$ ipython --no-banner

In [1]: import numpy as np

In [2]: np.set_printoptions(precision=2, suppress=True, linewidth=200)

In [3]: tidy = lambda a: np.round(a, 2) + 0

In [4]: M = np.loadtxt("data.csv", delimiter=",")

In [5]: print(tidy(M))
[[-15.37   7.94  24.94]
 [-14.22   7.81  23.  ]
 [ -7.94   6.52  12.38]
 [ -5.79   5.71   8.72]
 [ -4.74   5.18   6.93]
 [ -2.82   3.84   3.7 ]
 [ -2.49   3.54   3.15]
 [ -2.26   3.31   2.79]
 [ -1.66   2.61   1.82]
 [ -0.53   0.78   0.35]
 [ -0.22   0.27   0.12]
 [  0.     0.     0.  ]
 [  0.12  -0.11  -0.06]
 [  0.37  -0.24  -0.18]
 [  0.61  -0.3   -0.31]
 [  2.01   0.1   -1.26]
 [  2.54   0.39  -1.7 ]
 [  4.28   1.5   -3.29]
 [  9.19   5.04  -8.45]
 [ 11.47   6.73 -11.02]
 [ 12.11   7.21 -11.75]
 [ 20.72  13.59 -21.98]]

In [6]: Xc = M - M.mean(axis=0)

In [7]: V = np.linalg.svd(Xc)[2][:2]

In [8]: A2 = Xc - Xc @ V.T @ V

In [9]: print(tidy(np.linalg.norm(A2) / np.linalg.norm(Xc)))
0.05

In [10]: print(tidy((Xc @ V.T).std(axis=0)))
[12.85  3.66]

In [11]: print(tidy(np.cov(Xc @ V.T, rowvar=False)))
[[172.97   0.  ]
 [  0.    14.05]]

In [12]: x0 = np.array([2, -1, 1])

In [13]: y = M @ x0

In [14]: print(tidy(np.linalg.pinv(M) @ M))
[[1. 0. 0.]
 [0. 1. 0.]
 [0. 0. 1.]]

In [15]: print(tidy(np.linalg.solve(M.T @ M, M.T @ y)))
[ 2. -1.  1.]

In [16]: rng = np.random.default_rng(5568)

In [17]: y = y + 0.3 * rng.normal(size=22)

In [18]: print(tidy(y))
[-13.91 -13.38  -9.47  -8.33  -7.53  -5.96  -5.77  -5.19  -3.85  -1.69  -0.77   0.04   0.18   0.67   1.42   2.84   2.87   3.8    4.72   4.87   5.36   6.01]

In [19]: b, *_ = np.linalg.lstsq(M, y)

In [20]: print(tidy(M.T @ (y - M @ b)))
[0. 0. 0.]

In [21]: print(b.round())
[ 2. -1.  1.]

In [22]: print(tidy(b))
[ 1.96 -0.99  0.97]

In [23]: print(tidy(np.linalg.norm(y - M @ b)))
1.03

In [24]: t = np.radians(135)

In [25]: Rm = np.eye(3)

In [26]: Rm[1, 1] = Rm[2, 2] = np.cos(t)

In [27]: Rm[1, 2], Rm[2, 1] = -np.sin(t), np.sin(t)

In [28]: print(tidy(Rm))
[[ 1.    0.    0.  ]
 [ 0.   -0.71 -0.71]
 [ 0.    0.71 -0.71]]

In [29]: A2 = M @ Rm.T

In [30]: print(tidy(np.linalg.svd(M, compute_uv=False)), tidy(np.linalg.svd(A2, compute_uv=False)))
[60.38 24.89  3.2 ] [60.38 24.89  3.2 ]

In [31]: print(np.allclose(np.linalg.norm(M, axis=1), np.linalg.norm(A2, axis=1)))
True

In [32]: print(tidy(np.linalg.det(Rm)), tidy(np.trace(Rm)))
1.0 -0.41

In [33]: print((Rm != 0).astype(int))
[[1 0 0]
 [0 1 1]
 [0 1 1]]

In [34]: print(tidy(Rm @ Rm))
[[ 1.  0.  0.]
 [ 0.  0.  1.]
 [ 0. -1.  0.]]

In [35]: print(np.flatnonzero(np.linalg.matrix_power((Rm != 0) + (Rm.T != 0) + np.eye(3), 3)[0]))
[0]

In [36]: print(tidy(np.sort(np.linalg.eigvals(Rm).real)))
[-0.71 -0.71  1.  ]

In [37]: print(tidy(np.linalg.det(Rm)))
1.0

In [38]: A2 = np.c_[M[:, :2] @ np.array([[5, -4], [-4, -7]]), np.array([-2, 4, -4, -4, 4, -3, 4, 2, 0, -3, -3, 1, 0, 0, 1, -2, -3, 1, 2, -4, 4, -3])]

In [39]: print(tidy(A2))
[[-108.59    5.9    -2.  ]
 [-102.33    2.2     4.  ]
 [ -65.8   -13.87   -4.  ]
 [ -51.79  -16.76   -4.  ]
 [ -44.4   -17.28    4.  ]
 [ -29.47  -15.64   -3.  ]
 [ -26.59  -14.82    4.  ]
 [ -24.57  -14.15    2.  ]
 [ -18.7   -11.62    0.  ]
 [  -5.76   -3.34   -3.  ]
 [  -2.21   -1.02   -3.  ]
 [  -0.02   -0.01    1.  ]
 [   1.02    0.26    0.  ]
 [   2.81    0.24    0.  ]
 [   4.25   -0.35    1.  ]
 [   9.62   -8.74   -2.  ]
 [  11.14  -12.94   -3.  ]
 [  15.39  -27.63    1.  ]
 [  25.79  -72.07    2.  ]
 [  30.43  -93.03   -4.  ]
 [  31.73  -98.91    4.  ]
 [  49.25 -178.02   -3.  ]]

In [40]: print(np.linalg.matrix_rank(np.c_[M, A2]))
4

In [41]: print(np.linalg.matrix_rank(A2))
3

In [42]: data = np.minimum.outer(np.arange(1, 5), np.arange(1, 5)) * -2

In [43]: print(data)
[[-2 -2 -2 -2]
 [-2 -4 -4 -4]
 [-2 -4 -6 -6]
 [-2 -4 -6 -8]]

In [44]: T = np.stack([data, 3 * data, data[::-1]])

In [45]: print(np.linalg.matrix_rank(T))
[4 4 4]

In [46]: print(tidy(np.linalg.det(T)))
[  16. 1296.   16.]

In [47]: print(np.linalg.matrix_rank(T.reshape(3, -1)))
2

In [48]: print(np.einsum("bij,cij->bc", T, T))
[[ 280  840  216]
 [ 840 2520  648]
 [ 216  648  280]]

In [49]: hat = np.triu(np.array([[-1, 2, 2, -3], [1, -1, 0, -3], [-2, 3, -1, 0], [-1, 2, 1, -1]]), 1) + np.eye(4)

In [50]: A2 = hat @ data @ np.linalg.inv(hat)

In [51]: print(hat @ data - data @ hat)
[[ -2.   0.   2.  -8.]
 [  6.  16.  22.   6.]
 [  0.   4.   4. -18.]
 [  0.   4.   4. -18.]]

In [52]: J = np.load("case12.npy")

In [53]: print(J)
[[1 2 2 2]
 [0 0 0 1]
 [0 2 0 2]
 [0 1 1 0]]

In [54]: Uu, sig, VT = np.linalg.svd(J, full_matrices=False)

In [55]: print(Uu.shape, sig.shape, VT.shape)
(4, 4) (4,) (4, 4)

In [56]: print(np.allclose(Uu * sig @ VT, J))
True

In [57]: print(tidy(Uu.T @ J @ VT.T))
[[4.51 0.   0.   0.  ]
 [0.   1.64 0.   0.  ]
 [0.   0.   0.93 0.  ]
 [0.   0.   0.   0.29]]

In [58]: print((sig > 1e-8).sum())
4

In [59]: print(tidy(np.abs(VT[0])))
[0.17 0.65 0.4  0.63]

In [60]: print(tidy(np.cumsum(sig ** 2) / np.sum(sig ** 2)))
[0.85 0.96 1.   1.  ]

In [61]: W0 = np.loadtxt("block5.csv", delimiter=",")

In [62]: print(W0)
[[ -5.  -5.]
 [ -1.  -4.]
 [ -8. -17.]]

In [63]: hat = W0 @ np.linalg.solve(W0.T @ W0, W0.T)

In [64]: print(tidy(np.trace(hat)))
2.0

In [65]: print(np.allclose(hat @ hat, hat))
True

In [66]: print(tidy(hat @ W0[:, 1]))
[ -5.  -4. -17.]

In [67]: print(tidy(np.diag(hat)))
[0.91 0.18 0.91]

In [68]: print(tidy(hat))
[[ 0.91 -0.27  0.09]
 [-0.27  0.18  0.27]
 [ 0.09  0.27  0.91]]

In [69]: u = np.array([2, 3])

In [70]: print(np.convolve(W0[1], u))
[ -2. -11. -12.]

In [71]: print(np.polyval(u, W0[1]))
[ 1. -5.]

In [72]: T = np.stack([W0, 4 * W0, W0[::-1]])

In [73]: print(np.einsum("bij,cij->bc", T, T))
[[ 420. 1680.  267.]
 [1680. 6720. 1068.]
 [ 267. 1068.  420.]]

In [74]: print((T @ W0.T).shape)
(3, 3, 3)

In [75]: print(T.shape)
(3, 3, 2)

In [76]: A2 = W0 / np.linalg.norm(W0, axis=1, keepdims=True)

In [77]: G = A2 @ A2.T

In [78]: print(tidy(np.linalg.norm(A2, axis=1)))
[1. 1. 1.]

In [79]: A2 = np.array([[0, 1, -1, 1], [0, -2, -1, 3], [-2, -1, -2, 0], [-2, 2, 2, 0]])

In [80]: A2[-1] = A2[0]

In [81]: K = A2 + 0.3 * np.eye(4)

In [82]: print(K)
[[ 0.3  1.  -1.   1. ]
 [ 0.  -1.7 -1.   3. ]
 [-2.  -1.  -1.7  0. ]
 [ 0.   1.  -1.   1.3]]

In [83]: lab = rng.permutation(4)

In [84]: A2 = K[:, lab] * rng.choice([-1, 1], 4)

In [85]: print(A2)
[[ 1.  -0.3  1.   1. ]
 [ 1.  -0.   3.  -1.7]
 [ 1.7  2.   0.  -1. ]
 [ 1.  -0.   1.3  1. ]]

In [86]: Uu, _, VT = np.linalg.svd(K.T @ A2)

In [87]: print(lab)
[2 0 3 1]

In [88]: print(tidy(Uu @ VT))
[[ 0. -1.  0.  0.]
 [ 0.  0.  0.  1.]
 [-1.  0.  0.  0.]
 [ 0.  0.  1.  0.]]

In [89]: print(tidy(np.linalg.lstsq(K, A2)[0]))
[[ 0. -1.  0.  0.]
 [ 0.  0.  0.  1.]
 [-1.  0.  0.  0.]
 [ 0.  0.  1.  0.]]

In [90]: q = K.astype(float).copy()

In [91]: for j in range(4):
    ...:     q[:, j] -= q[:, :j] @ (q[:, :j].T @ q[:, j])
    ...:     q[:, j] /= np.linalg.norm(q[:, j])
    ...: 

In [92]: print(tidy(q))
[[ 0.15  0.39 -0.62 -0.66]
 [ 0.   -0.79 -0.6   0.1 ]
 [-0.99  0.06 -0.09 -0.1 ]
 [ 0.    0.47 -0.49  0.73]]

In [93]: print(tidy(q.T @ q))
[[1. 0. 0. 0.]
 [0. 1. 0. 0.]
 [0. 0. 1. 0.]
 [0. 0. 0. 1.]]

In [94]: print(tidy(q.T @ K))
[[ 2.02  1.14  1.53  0.15]
 [ 0.    2.14 -0.16 -1.38]
 [ 0.    0.    1.87 -3.07]
 [ 0.    0.    0.    0.59]]

In [95]: print(tidy(np.linalg.eigvals(q)))
[ 0.9 +0.43j  0.9 -0.43j -0.91+0.42j -0.91-0.42j]

In [96]: print(tidy(np.linalg.det(q[::-1])))
1.0

In [97]: print(tidy(np.kron(np.eye(2, dtype=int), q)))
[[ 0.15  0.39 -0.62 -0.66  0.    0.    0.    0.  ]
 [ 0.   -0.79 -0.6   0.1   0.    0.    0.    0.  ]
 [-0.99  0.06 -0.09 -0.1   0.    0.    0.    0.  ]
 [ 0.    0.47 -0.49  0.73  0.    0.    0.    0.  ]
 [ 0.    0.    0.    0.    0.15  0.39 -0.62 -0.66]
 [ 0.    0.    0.    0.    0.   -0.79 -0.6   0.1 ]
 [ 0.    0.    0.    0.   -0.99  0.06 -0.09 -0.1 ]
 [ 0.    0.    0.    0.    0.    0.47 -0.49  0.73]]
